$ python3 -q
>>> import numpy as np
>>> import numpy.linalg as la
>>> np.set_printoptions(suppress=True, linewidth=100)
>>> rd = lambda a: np.round(a, 3) + 0
>>> m1 = np.array([[4, 2, 2, 2], [-1, -3, -3, -3], [5, 3, 3, 3], [4, 2, 2, 2]])
>>> # columns 1 and 2 are equal
>>> rng = np.random.default_rng(94916)
>>> labels = rng.permutation(4)
>>> print(labels)
[0 3 1 2]
>>> Y = m1[labels][:, labels]
>>> print(np.diag(Y))
[ 4  2 -3  3]
>>> Y
array([[ 4,  2,  2,  2],
       [ 4,  2,  2,  2],
       [-1, -3, -3, -3],
       [ 5,  3,  3,  3]])
>>> left, s, Vt = la.svd(m1)
>>> evecs = Vt[:(s > 1e-8).sum()]
>>> x = m1[3] + -3 * m1[2] + rng.integers(2) * np.eye(4)[2]
>>> x
array([-11.,  -7.,  -7.,  -7.])
>>> rd(evecs.T @ evecs)
array([[1.   , 0.   , 0.   , 0.   ],
       [0.   , 0.333, 0.333, 0.333],
       [0.   , 0.333, 0.333, 0.333],
       [0.   , 0.333, 0.333, 0.333]])
>>> rd(np.diag(evecs.T @ evecs))
array([1.   , 0.333, 0.333, 0.333])
>>> la.matrix_rank(np.vstack([m1, x]))
np.int64(2)
>>> r0 = np.array([-1, -2])
>>> print(np.cross(m1[3, :3], m1[0, :3]))
[0 0 0]
>>> np.correlate(m1[3], m1[0], "full")
array([ 8, 12, 16, 28, 16, 12,  8])
>>> np.convolve(m1[3], r0)
array([ -4, -10,  -6,  -6,  -4])
>>> K = np.vander(np.arange(4) - 2, 4, increasing=True)
>>> print(K)
[[ 1 -2  4 -8]
 [ 1 -1  1 -1]
 [ 1  0  0  0]
 [ 1  1  1  1]]
>>> # row 0 is much longer than the rest
>>> def softmax(z):
...     e = np.exp(z - z.max(axis=-1, keepdims=True))
...     return e / e.sum(axis=-1, keepdims=True)
... 
>>> rd(softmax(K[0]))
array([0.047, 0.002, 0.95 , 0.   ])
>>> print(rd(softmax(K[0] + 2)))
[0.047 0.002 0.95  0.   ]
>>> print(rd(softmax(10 * K[0])))
[0. 0. 1. 0.]
>>> att = K @ K.T / np.sqrt(4)
>>> rd(softmax(att))
array([[1.   , 0.   , 0.   , 0.   ],
       [0.994, 0.004, 0.001, 0.001],
       [0.25 , 0.25 , 0.25 , 0.25 ],
       [0.008, 0.099, 0.163, 0.73 ]])
>>> A = np.load("data.npy")
>>> A
array([[ 0,  0,  0, -2],
       [ 0,  0, -3,  0],
       [ 0,  3,  0,  0],
       [ 0,  0,  0,  0]])
>>> # 2 groups of indices that never mix
>>> r = la.matrix_rank(A)
>>> print(r)
3
>>> ns = la.svd(A)[2][r:].T
>>> print(A @ ns)
[[0.]
 [0.]
 [0.]
 [0.]]
>>> rd(la.svd(A, compute_uv=False))
array([3., 3., 2., 0.])
>>> A @ A.T
array([[4, 0, 0, 0],
       [0, 9, 0, 0],
       [0, 0, 9, 0],
       [0, 0, 0, 0]])
>>> rd(np.sort(np.abs(la.eigvals(A))))
array([0., 0., 3., 3.])
>>> print(la.matrix_power(A, 2))
[[ 0  0  0  0]
 [ 0 -9  0  0]
 [ 0  0 -9  0]
 [ 0  0  0  0]]
>>> (A - A.T) / 2
array([[ 0.,  0.,  0., -1.],
       [ 0.,  0., -3.,  0.],
       [ 0.,  3.,  0.,  0.],
       [ 1.,  0.,  0.,  0.]])
>>> (A + A.T) / 2
array([[ 0.,  0.,  0., -1.],
       [ 0.,  0.,  0.,  0.],
       [ 0.,  0.,  0.,  0.],
       [-1.,  0.,  0.,  0.]])
>>> np.trace(A)
np.int64(0)
>>> rd(la.det(A))
np.float64(0.0)
>>> M = 0.5 ** np.abs(np.subtract.outer(np.arange(3), np.arange(3)))
>>> M
array([[1.  , 0.5 , 0.25],
       [0.5 , 1.  , 0.5 ],
       [0.25, 0.5 , 1.  ]])
>>> # symmetric, so the eigenvalues are real
>>> print(rd(np.sort(la.eigvals(A).real)))
[0. 0. 0. 0.]
>>> np.flatnonzero(la.matrix_power((A != 0) + (A.T != 0) + np.eye(4), 4)[0])
array([0, 3])
>>> A @ A
array([[ 0,  0,  0,  0],
       [ 0, -9,  0,  0],
       [ 0,  0, -9,  0],
       [ 0,  0,  0,  0]])
>>> rd(la.det(A))
np.float64(0.0)
>>> (la.matrix_power((A != 0) + (A.T != 0) + np.eye(4), 4) > 0).astype(int)
array([[1, 0, 0, 1],
       [0, 1, 1, 0],
       [0, 1, 1, 0],
       [1, 0, 0, 1]])
>>> L = la.cholesky(M)
>>> rd(L)
array([[1.   , 0.   , 0.   ],
       [0.5  , 0.866, 0.   ],
       [0.25 , 0.433, 0.866]])
>>> rd(L @ L.T)
array([[1.  , 0.5 , 0.25],
       [0.5 , 1.  , 0.5 ],
       [0.25, 0.5 , 1.  ]])
>>> M / np.sqrt(np.outer(np.diag(M), np.diag(M)))
array([[1.  , 0.5 , 0.25],
       [0.5 , 1.  , 0.5 ],
       [0.25, 0.5 , 1.  ]])
